% python3 -q
>>> import numpy as np
>>> np.set_printoptions(precision=2, suppress=True, linewidth=100)
>>> W0 = np.loadtxt("w.csv", delimiter=",")
>>> W0
array([[ 0.,  1., -3., -1.],
       [-1.,  0.,  2.,  4.],
       [ 3., -2.,  0.,  4.],
       [ 1., -4., -4.,  0.]])
>>> x0 = np.array([2, 8, 8, 3])
>>> W0 @ (2 * x0)
array([ -38.,   52.,    4., -124.])
>>> (W0 @ x0).argmax()
np.int64(1)
>>> np.sign((W0 @ x0).round(6))
array([-1.,  1.,  1., -1.])
>>> Y = np.linalg.inv(W0)
>>> np.round(np.linalg.det(W0) * np.linalg.det(Y), 2)
np.float64(1.0)
>>> (np.abs(Y) > 1e-9).astype(int)
array([[0, 1, 1, 1],
       [1, 0, 1, 1],
       [1, 1, 0, 1],
       [1, 1, 1, 0]])
>>> np.round(np.linalg.inv(Y), 2) + 0
array([[ 0.,  1., -3., -1.],
       [-1.,  0.,  2.,  4.],
       [ 3., -2.,  0.,  4.],
       [ 1., -4., -4.,  0.]])
>>> np.allclose(Y, W0.T)
False
>>> np.round(np.linalg.det(W0) * Y, 2) + 0
array([[  0., -56.,  56., -28.],
       [ 56.,   0.,  14., -42.],
       [-56., -14.,   0., -14.],
       [ 28.,  42.,  14.,   0.]])
>>> np.round(W0 @ Y, 2) + 0
array([[1., 0., 0., 0.],
       [0., 1., 0., 0.],
       [0., 0., 1., 0.],
       [0., 0., 0., 1.]])
>>> M = np.load("run12.npy")
>>> M
array([[ 0.97, -0.09, -0.2 , -0.03, -0.09],
       [-0.09,  0.74, -0.61, -0.09, -0.26],
       [-0.2 , -0.61, -0.42, -0.2 , -0.61],
       [-0.03, -0.09, -0.2 ,  0.97, -0.09],
       [-0.09, -0.26, -0.61, -0.09,  0.74]])
>>> round(np.abs(M).max(), 2)
np.float64(0.97)
>>> np.diff(M, axis=0)
array([[-1.06,  0.83, -0.41, -0.06, -0.17],
       [-0.12, -1.35,  0.19, -0.12, -0.35],
       [ 0.17,  0.52,  0.22,  1.17,  0.52],
       [-0.06, -0.17, -0.41, -1.06,  0.83]])
>>> M.sum(axis=0)
array([ 0.57, -0.3 , -2.04,  0.57, -0.3 ])
>>> M - M[0]
array([[ 0.  ,  0.  ,  0.  ,  0.  ,  0.  ],
       [-1.06,  0.83, -0.41, -0.06, -0.17],
       [-1.17, -0.52, -0.22, -0.17, -0.52],
       [-1.  ,  0.  ,  0.  ,  1.  ,  0.  ],
       [-1.06, -0.17, -0.41, -0.06,  0.83]])
>>> np.linalg.svd(M, compute_uv=False)
array([1., 1., 1., 1., 1.])
>>> np.unravel_index(np.abs(M).argmax(), M.shape)
(np.int64(0), np.int64(0))
>>> round(float(np.linalg.norm(M)), 2)
2.24
>>> M[5]
Traceback (most recent call last):
  File "<python-input-24>", line 1, in <module>
    M[5]
    ~^^^
IndexError: index 5 is out of bounds for axis 0 with size 5
>>> O, _ = np.linalg.qr(np.array([[0.1], [1.7], [-0.8]]))
>>> F = O @ O.T
>>> F.round(2) + 0
array([[ 0.  ,  0.05, -0.02],
       [ 0.05,  0.82, -0.38],
       [-0.02, -0.38,  0.18]])
>>> vals, vecs = np.linalg.eigh(F)
>>> np.linalg.eigvalsh(F + 3 * np.eye(3))
array([3., 3., 4.])
>>> vals.round(2) + 0
array([0., 0., 1.])
>>> round(float(vals.sum()), 2), round(np.trace(F), 2)
(1.0, np.float64(1.0))
>>> np.round(vecs.T @ F @ vecs, 2) + 0
array([[0., 0., 0.],
       [0., 0., 0.],
       [0., 0., 1.]])
>>> f, g = F[1], F[0]
>>> round(f @ f, 2)
np.float64(0.82)
>>> pr = (f @ g) / (f @ f) * f
>>> np.round(np.linalg.norm(f + g) ** 2 + np.linalg.norm(f - g) ** 2, 2)
np.float64(1.64)
>>> np.linalg.matrix_rank(np.outer(f, g))
np.int64(1)
>>> np.round((F + F.T) / 2, 2) + 0
array([[ 0.  ,  0.05, -0.02],
       [ 0.05,  0.82, -0.38],
       [-0.02, -0.38,  0.18]])
>>> np.round(F @ F, 2) + 0
array([[ 0.  ,  0.05, -0.02],
       [ 0.05,  0.82, -0.38],
       [-0.02, -0.38,  0.18]])
>>> round(np.abs(np.linalg.eigvals(F)).max(), 2)
np.float64(1.0)
>>> (F - F.T) / 2
array([[0., 0., 0.],
       [0., 0., 0.],
       [0., 0., 0.]])
>>> assert F == F.T
Traceback (most recent call last):
  File "<python-input-42>", line 1, in <module>
    assert F == F.T
           ^^^^^^^^
ValueError: The truth value of an array with more than one element is ambiguous. Use a.any() or a.all()
>>> np.round(np.linalg.matrix_power(F, 3), 2) + 0
array([[ 0.  ,  0.05, -0.02],
       [ 0.05,  0.82, -0.38],
       [-0.02, -0.38,  0.18]])
>>> round(np.trace(F), 2)
np.float64(1.0)
>>> A = np.array([[-6, 4, -3, 6],
...     [-6, 4, -3, 6],
...     [18, -12, 9, -18],
...     [0, 0, 0, 0],
...     [-6, 4, -3, 6]])
>>> # rows 0 and 1 are equal
>>> Uu, s, vt = np.linalg.svd(A, full_matrices=False)
>>> Uu.shape, s.shape, vt.shape
((5, 4), (4,), (4, 4))
>>> round(np.sqrt((s ** 2).sum()), 2), round(np.linalg.norm(A), 2)
(np.float64(34.12), np.float64(34.12))
>>> np.round(s / s[0], 2) + 0
array([1., 0., 0., 0.])
>>> np.abs(Uu[:, 0]).round(6).argmax()
np.int64(2)
>>> (s > 1e-8).sum()
np.int64(1)
>>> np.cumsum(s ** 2) / np.sum(s ** 2)
array([1., 1., 1., 1.])
>>> Uu, s, vt = np.linalg.svd(A)
>>> s.round(2) + 0
array([34.12,  0.  ,  0.  ,  0.  ])
>>> Y = Uu[:, :1] @ np.diag(s[:1]) @ vt[:1]
>>> np.linalg.matrix_rank(Y)
np.int64(1)
>>> np.round(np.linalg.norm(A - Y, 2), 2), round(float(s[1]), 2)
(np.float64(0.0), 0.0)
>>> feats = np.load("layer15.npy")
>>> feats
array([[ 0.6,  0.1,  0.6,  0.5],
       [-0.2,  1.3,  1.1,  0. ],
       [ 0.2,  0.1,  0.6, -1.1],
       [-0.9,  0.6, -0.2,  0. ],
       [-0.3,  0.8, -0.2,  0.8],
       [-1.5,  0.8,  0. , -0.3],
       [ 0.7, -0.9, -0.8,  0.2],
       [ 0.6,  0.5,  0.7, -0.2],
       [ 0.2,  2.7,  0.7,  1.3],
       [-0.7,  1. , -0.3, -1.3],
       [-0.4,  0.3,  0.8,  0.5],
       [-1.9, -0.5, -0.4, -2. ],
       [ 0.5,  0. , -0.5, -1.4],
       [-2. , -0.3, -0.3,  0.7],
       [-0.2, -0.4,  1.2,  1.3],
       [ 3.6, -0.3, -5.1,  0.9],
       [ 1.4, -0.2, -0.9,  1. ],
       [ 1.7,  0.8, -1.4,  1.9],
       [ 1.6, -1.5,  1.6, -2. ],
       [ 0.6, -0.5,  1.6,  1.8],
       [-0.5, -0.8,  2.2,  0.4],
       [-0.4, -1.4, -1.3, -1.7],
       [-0.2,  2.5, -0.1, -0.4],
       [ 0.1,  0.8, -2.2, -1.6],
       [ 2. ,  0.9, -0.1,  1.6],
       [ 0.5,  1.1,  1. ,  0.6],
       [ 0.7, -0.3, -0.7, -0.3],
       [ 1.8, -0.1,  0.1,  1.5],
       [-0.7,  0.5,  0.3, -0.9],
       [ 0. ,  2.2,  0.6, -1.1]])
>>> Ac = feats - feats.mean(axis=0)
>>> vecs = np.linalg.svd(Ac)[2][:3]
>>> Y = Ac - Ac @ vecs.T @ vecs
>>> np.linalg.norm(Y, axis=1).round(6).argmax()
np.int64(13)
>>> np.round(np.cov(Ac @ vecs.T, rowvar=False), 2) + 0
array([[2.37, 0.  , 0.  ],
       [0.  , 1.64, 0.  ],
       [0.  , 0.  , 1.05]])
>>> round(np.linalg.norm(Y) / np.linalg.norm(Ac), 2)
np.float64(0.33)
>>> Uu, s, vt = np.linalg.svd(feats, full_matrices=False)
>>> np.round(Uu.T @ Uu, 2) + 0
array([[1., 0., 0., 0.],
       [0., 1., 0., 0.],
       [0., 0., 1., 0.],
       [0., 0., 0., 1.]])
>>> Uu.shape, s.shape, vt.shape
((30, 4), (4,), (4, 4))
>>> s
array([8.34, 6.94, 5.71, 4.34])
>>> s / s[0]
array([1.  , 0.83, 0.68, 0.52])
>>> cov = feats.T @ feats
>>> np.allclose(cov, cov.T)
True
>>> np.diag(cov)
array([42.69, 33.26, 53.54, 39.75])
>>> np.linalg.eigvalsh(cov)[::-1]
array([69.59, 48.23, 32.61, 18.81])
>>> np.trace(cov), (feats ** 2).sum()
(np.float64(169.24), np.float64(169.24))
>>> np.linalg.svd(feats, compute_uv=False) ** 2
array([69.59, 48.23, 32.61, 18.81])
>>> round(float(np.linalg.norm(A, 2) / np.linalg.norm(A)), 2)
1.0
>>> np.argsort(-np.linalg.norm(A, axis=0).round(6), kind="stable")[:3]
array([0, 3, 1])
>>> np.linalg.cond(A) > 100
np.True_
>>> m1 = np.array([[2.01, 2.04, -0.01],
...     [1.99, 1.97, 0.04],
...     [1.01, 0.96, 0.01],
...     [1.99, 2.01, 0.0],
...     [1.99, 2.0, -0.05],
...     [3.02, 2.96, -0.01],
...     [1.0, 0.98, 0.04]])
>>> f = np.array([0, 0, 1])
>>> np.array([np.convolve(row, f, "same") for row in m1])
array([[0.  , 2.01, 2.04],
       [0.  , 1.99, 1.97],
       [0.  , 1.01, 0.96],
       [0.  , 1.99, 2.01],
       [0.  , 1.99, 2.  ],
       [0.  , 3.02, 2.96],
       [0.  , 1.  , 0.98]])
>>> np.convolve(m1[2], f)
array([0.  , 0.  , 1.01, 0.96, 0.01])
>>> np.cross(m1[2, :3], m1[3, :3])
array([-0.02,  0.02,  0.12])
>>> Y = m1 / np.linalg.norm(m1, axis=1, keepdims=True)
>>> cov = Y @ Y.T
>>> round(float(np.degrees(np.arccos(np.clip(cov[6, 4], -1, 1)))), 2)
2.75
>>> np.argwhere(np.triu(np.abs(cov) > 0.95, 1))
array([[0, 1],
       [0, 2],
       [0, 3],
       [0, 4],
       [0, 5],
       [0, 6],
       [1, 2],
       [1, 3],
       [1, 4],
       [1, 5],
       [1, 6],
       [2, 3],
       [2, 4],
       [2, 5],
       [2, 6],
       [3, 4],
       [3, 5],
       [3, 6],
       [4, 5],
       [4, 6],
       [5, 6]])
>>> try:
...     np.linalg.cholesky(M)
... except np.linalg.LinAlgError as e:
...     print(repr(e))
... 
LinAlgError('Matrix is not positive definite')
>>> np.all(np.linalg.eigvalsh(M) > 0)
np.False_
>>> x0 = np.array([6, 0, 8])
>>> target = m1 @ x0
>>> np.round(np.linalg.solve(m1.T @ m1, m1.T @ target), 2) + 0
array([6., 0., 8.])
>>> np.round(np.linalg.lstsq(m1, target)[0], 2) + 0
array([6., 0., 8.])
>>> np.round(np.linalg.pinv(m1) @ m1, 2) + 0
array([[1., 0., 0.],
       [0., 1., 0.],
       [0., 0., 1.]])
>>> rng = np.random.default_rng(7019)
>>> target = target + 0.05 * rng.normal(size=7)
>>> target
array([12.03, 12.22,  6.19, 11.97, 11.51, 18.1 ,  6.32])
>>> b, *_ = np.linalg.lstsq(m1, target)
>>> np.round(m1.T @ (target - m1 @ b), 2) + 0
array([0., 0., 0.])
>>> b.round()
array([ 6., -0.,  8.])
>>> round(float(np.linalg.norm(target - m1 @ b)), 2)
0.09
